$ python -q
>>> import numpy as np
>>> np.set_printoptions(precision=2, suppress=True, linewidth=100, sign=" ")
>>> X = np.load("mat.npy")
>>> print(X)
[[ 1.    0.7   0.49  0.34  0.24  0.17  0.12  0.08  0.06  0.04  0.03]
 [ 0.7   1.    0.7   0.49  0.34  0.24  0.17  0.12  0.08  0.06  0.04]
 [ 0.49  0.7   1.    0.7   0.49  0.34  0.24  0.17  0.12  0.08  0.06]
 [ 0.34  0.49  0.7   1.    0.7   0.49  0.34  0.24  0.17  0.12  0.08]
 [ 0.24  0.34  0.49  0.7   1.    0.7   0.49  0.34  0.24  0.17  0.12]
 [ 0.17  0.24  0.34  0.49  0.7   1.    0.7   0.49  0.34  0.24  0.17]
 [ 0.12  0.17  0.24  0.34  0.49  0.7   1.    0.7   0.49  0.34  0.24]
 [ 0.08  0.12  0.17  0.24  0.34  0.49  0.7   1.    0.7   0.49  0.34]
 [ 0.06  0.08  0.12  0.17  0.24  0.34  0.49  0.7   1.    0.7   0.49]
 [ 0.04  0.06  0.08  0.12  0.17  0.24  0.34  0.49  0.7   1.    0.7 ]
 [ 0.03  0.04  0.06  0.08  0.12  0.17  0.24  0.34  0.49  0.7   1.  ]]
>>> print((X + X.T) / 2)
[[ 1.    0.7   0.49  0.34  0.24  0.17  0.12  0.08  0.06  0.04  0.03]
 [ 0.7   1.    0.7   0.49  0.34  0.24  0.17  0.12  0.08  0.06  0.04]
 [ 0.49  0.7   1.    0.7   0.49  0.34  0.24  0.17  0.12  0.08  0.06]
 [ 0.34  0.49  0.7   1.    0.7   0.49  0.34  0.24  0.17  0.12  0.08]
 [ 0.24  0.34  0.49  0.7   1.    0.7   0.49  0.34  0.24  0.17  0.12]
 [ 0.17  0.24  0.34  0.49  0.7   1.    0.7   0.49  0.34  0.24  0.17]
 [ 0.12  0.17  0.24  0.34  0.49  0.7   1.    0.7   0.49  0.34  0.24]
 [ 0.08  0.12  0.17  0.24  0.34  0.49  0.7   1.    0.7   0.49  0.34]
 [ 0.06  0.08  0.12  0.17  0.24  0.34  0.49  0.7   1.    0.7   0.49]
 [ 0.04  0.06  0.08  0.12  0.17  0.24  0.34  0.49  0.7   1.    0.7 ]
 [ 0.03  0.04  0.06  0.08  0.12  0.17  0.24  0.34  0.49  0.7   1.  ]]
>>> print(np.round(np.abs(np.linalg.eigvals(X)).max(), 2))
4.39
>>> print(np.allclose(X @ X.T, X.T @ X))
True
>>> print(np.sort(np.abs(np.linalg.eigvals(X))))
[ 0.18  0.19  0.21  0.24  0.29  0.38  0.53  0.8   1.33  2.45  4.39]
>>> x = np.ones(11)
>>> for _ in range(3):
...     x = X @ x
...     x /= np.linalg.norm(x)
...     print(round(x @ X @ x, 2))
... 
4.38
4.38
4.39
>>> print(round(float(np.linalg.eigvalsh(X)[-1]), 2))
4.39
>>> x = np.array([2, 0, 2, 2, 0, 2, 2, 0, 1, 0, 3])
>>> y = X @ x
>>> beta, lr = np.zeros(11), 1 / np.linalg.norm(X, 2) ** 2
>>> for i in range(60):
...     beta -= lr * X.T @ (X @ beta - y)
...     if i % 10 == 0: print(i, round(np.linalg.norm(X @ beta - y), 2))
... 
0 1.66
10 1.16
20 1.0
30 0.9
40 0.83
50 0.77
>>> print(beta)
[ 1.31  1.14  1.48  1.45  1.18  1.46  1.31  0.7   0.73  1.1   1.9 ]
>>> print(round(float(np.linalg.cond(X)), 2))
23.77
